% ipython --no-banner

In [1]: import numpy as np

In [2]: np.set_printoptions(precision=2, suppress=True, linewidth=140)

In [3]: arr = np.loadtxt("a.csv", delimiter=",")

In [4]: arr
Out[4]: 
array([[ 1., -1., -1.,  1.,  1., -1., -1.,  1.],
       [ 1., -1.,  1., -1.,  1., -1.,  1., -1.],
       [ 1.,  1., -1., -1.,  1.,  1., -1., -1.]])

In [5]: B = np.array([[7, -4, 2],
   ...:     [-4, 5, 7],
   ...:     [6, 3, 7],
   ...:     [-5, 5, -3],
   ...:     [5, 3, 5],
   ...:     [-5, 3, 5],
   ...:     [0, -3, -2],
   ...:     [8, -3, 7]])

In [6]: np.linalg.matrix_rank(np.vstack([arr, B.T]))
Out[6]: np.int64(6)

In [7]: np.einsum("ij->j", arr)
Out[7]: array([ 3., -1., -1., -1.,  3., -1., -1., -1.])

In [8]: np.einsum("ik,kj->ij", arr, B)
Out[8]: 
array([[ 18.,  -7.,  -6.],
       [ 24., -11.,  -4.],
       [ -6.,   5.,  10.]])

In [9]: B.T @ arr.T
Out[9]: 
array([[ 18.,  24.,  -6.],
       [ -7., -11.,   5.],
       [ -6.,  -4.,  10.]])

In [10]: r0, v = arr[1], arr[2]

In [11]: print(r0 @ v)
0.0

In [12]: r0 @ r0
Out[12]: np.float64(8.0)

In [13]: pr = (r0 @ v) / (r0 @ r0) * r0

In [14]: np.linalg.matrix_rank(np.outer(r0, v))
Out[14]: np.int64(1)

In [15]: print(pr)
[ 0. -0.  0. -0.  0. -0.  0. -0.]

In [16]: print(np.round(np.linalg.norm(r0 + v) ** 2 + np.linalg.norm(r0 - v) ** 2, 2))
32.0

In [17]: np.outer(r0, v)
Out[17]: 
array([[ 1.,  1., -1., -1.,  1.,  1., -1., -1.],
       [-1., -1.,  1.,  1., -1., -1.,  1.,  1.],
       [ 1.,  1., -1., -1.,  1.,  1., -1., -1.],
       [-1., -1.,  1.,  1., -1., -1.,  1.,  1.],
       [ 1.,  1., -1., -1.,  1.,  1., -1., -1.],
       [-1., -1.,  1.,  1., -1., -1.,  1.,  1.],
       [ 1.,  1., -1., -1.,  1.,  1., -1., -1.],
       [-1., -1.,  1.,  1., -1., -1.,  1.,  1.]])

In [18]: gram = arr.T @ arr

In [19]: print(gram)
[[ 3. -1. -1. -1.  3. -1. -1. -1.]
 [-1.  3. -1. -1. -1.  3. -1. -1.]
 [-1. -1.  3. -1. -1. -1.  3. -1.]
 [-1. -1. -1.  3. -1. -1. -1.  3.]
 [ 3. -1. -1. -1.  3. -1. -1. -1.]
 [-1.  3. -1. -1. -1.  3. -1. -1.]
 [-1. -1.  3. -1. -1. -1.  3. -1.]
 [-1. -1. -1.  3. -1. -1. -1.  3.]]

In [20]: np.linalg.matrix_rank(gram)
Out[20]: np.int64(3)

In [21]: np.trace(gram), (arr ** 2).sum()
Out[21]: (np.float64(24.0), np.float64(24.0))

In [22]: np.allclose(gram, gram.T)
Out[22]: True

In [23]: print(np.linalg.matrix_rank(arr))
3

In [24]: arr.sum(axis=1)
Out[24]: array([0., 0., 0.])

In [25]: print(np.round(np.linalg.norm(arr), 2))
4.9

In [26]: arr.sum(axis=0)
Out[26]: array([ 3., -1., -1., -1.,  3., -1., -1., -1.])

In [27]: np.linalg.svd(arr, compute_uv=False)
Out[27]: array([2.83, 2.83, 2.83])

In [28]: np.unravel_index(np.abs(arr).argmax(), arr.shape)
Out[28]: (np.int64(0), np.int64(0))

In [29]: arr - arr[0]
Out[29]: 
array([[ 0.,  0.,  0.,  0.,  0.,  0.,  0.,  0.],
       [ 0.,  0.,  2., -2.,  0.,  0.,  2., -2.],
       [ 0.,  2.,  0., -2.,  0.,  2.,  0., -2.]])

In [30]: np.count_nonzero(arr)
Out[30]: np.int64(24)

In [31]: np.diff(arr, axis=0)
Out[31]: 
array([[ 0.,  0.,  2., -2.,  0.,  0.,  2., -2.],
       [ 0.,  2., -2.,  0.,  0.,  2., -2.,  0.]])

In [32]: print(np.abs(arr).max())
1.0

In [33]: data = np.load("x.npy")

In [34]: data
Out[34]: 
array([[ 0.24,  0.24, -0.32,  0.16],
       [ 0.24,  0.24, -0.32,  0.16],
       [-0.32, -0.32,  0.42, -0.21],
       [ 0.16,  0.16, -0.21,  0.11]])

In [35]: print(round(float(np.linalg.det(data.T)), 2))
0.0

In [36]: round(float(np.linalg.eigvals(data).sum().real), 2)
Out[36]: 1.0

In [37]: round(float(np.linalg.det(2 * data)), 2), np.round(np.linalg.det(data), 2)
Out[37]: (0.0, np.float64(0.0))

In [38]: round(np.einsum("ij,ji->", data, data), 2)
Out[38]: np.float64(1.0)

In [39]: round(np.trace(np.linalg.pinv(data) @ data), 2)
Out[39]: np.float64(1.0)

In [40]: np.abs(np.diag(np.linalg.qr(data)[1])) > 1e-9
Out[40]: array([ True, False, False, False])

In [41]: np.linalg.lstsq(data[:-1].T, data[-1])[2]
Out[41]: np.int32(1)

In [42]: np.allclose(data[:-1].T @ np.linalg.lstsq(data[:-1].T, data[-1])[0], data[-1])
Out[42]: True

In [43]: x0 = np.array([9, 0, 8, 9])

In [44]: data @ x0
Out[44]: array([ 1.03,  1.03, -1.37,  0.68])

In [45]: np.linalg.eigvalsh(2 * data - np.eye(4))
Out[45]: array([-1., -1., -1.,  1.])

In [46]: U, sigma, VT = np.linalg.svd(data)

In [47]: np.argmax(sigma[:-1] / (sigma[1:] + 1e-6)) + 1
Out[47]: np.int64(1)

In [48]: B = U[:, :1] @ np.diag(sigma[:1]) @ VT[:1]

In [49]: round(np.linalg.norm(data - B) / np.linalg.norm(data), 2)
Out[49]: np.float64(0.0)

In [50]: print(np.round(np.linalg.norm(data - B, 2), 2), np.round(sigma[1], 2))
0.0 0.0

In [51]: np.round(np.abs(data - B).max(), 2)
Out[51]: np.float64(0.0)

In [52]: np.linalg.matrix_rank(B)
Out[52]: np.int64(1)

In [53]: m1 = np.load("run6.npy")

In [54]: print(m1)
[[6. 1. 1. 1.]
 [1. 6. 1. 1.]
 [1. 1. 6. 1.]
 [1. 1. 1. 6.]]

In [55]: L = np.linalg.cholesky(m1)

In [56]: L @ L.T
Out[56]: 
array([[6., 1., 1., 1.],
       [1., 6., 1., 1.],
       [1., 1., 6., 1.],
       [1., 1., 1., 6.]])

In [57]: print(np.linalg.eigvalsh(m1).min() > 0)
True

In [58]: round(np.prod(np.diag(L)) ** 2, 2), round(np.linalg.det(m1), 2)
Out[58]: (np.float64(1125.0), np.float64(1125.0))

In [59]: np.diag(L) ** 2
Out[59]: array([6.  , 5.83, 5.71, 5.62])

In [60]: m1 / np.sqrt(np.outer(np.diag(m1), np.diag(m1)))
Out[60]: 
array([[1.  , 0.17, 0.17, 0.17],
       [0.17, 1.  , 0.17, 0.17],
       [0.17, 0.17, 1.  , 0.17],
       [0.17, 0.17, 0.17, 1.  ]])

In [61]: rng = np.random.default_rng(923)

In [62]: B = m1 + rng.integers(-2, 3, (4, 1)) @ rng.integers(-2, 3, (1, 4))

In [63]: print(B)
[[ 7.  1.  3.  0.]
 [ 3.  6.  5. -1.]
 [ 3.  1. 10. -1.]
 [ 3.  1.  5.  4.]]

In [64]: np.linalg.matrix_rank(B - m1, tol=1e-8)
Out[64]: np.int64(1)

In [65]: np.abs(B - m1).sum(axis=1)
Out[65]: array([4., 8., 8., 8.])

In [66]: np.round(np.linalg.svd(B - m1, compute_uv=False), 2) + 0
Out[66]: array([8.83, 0.  , 0.  , 0.  ])
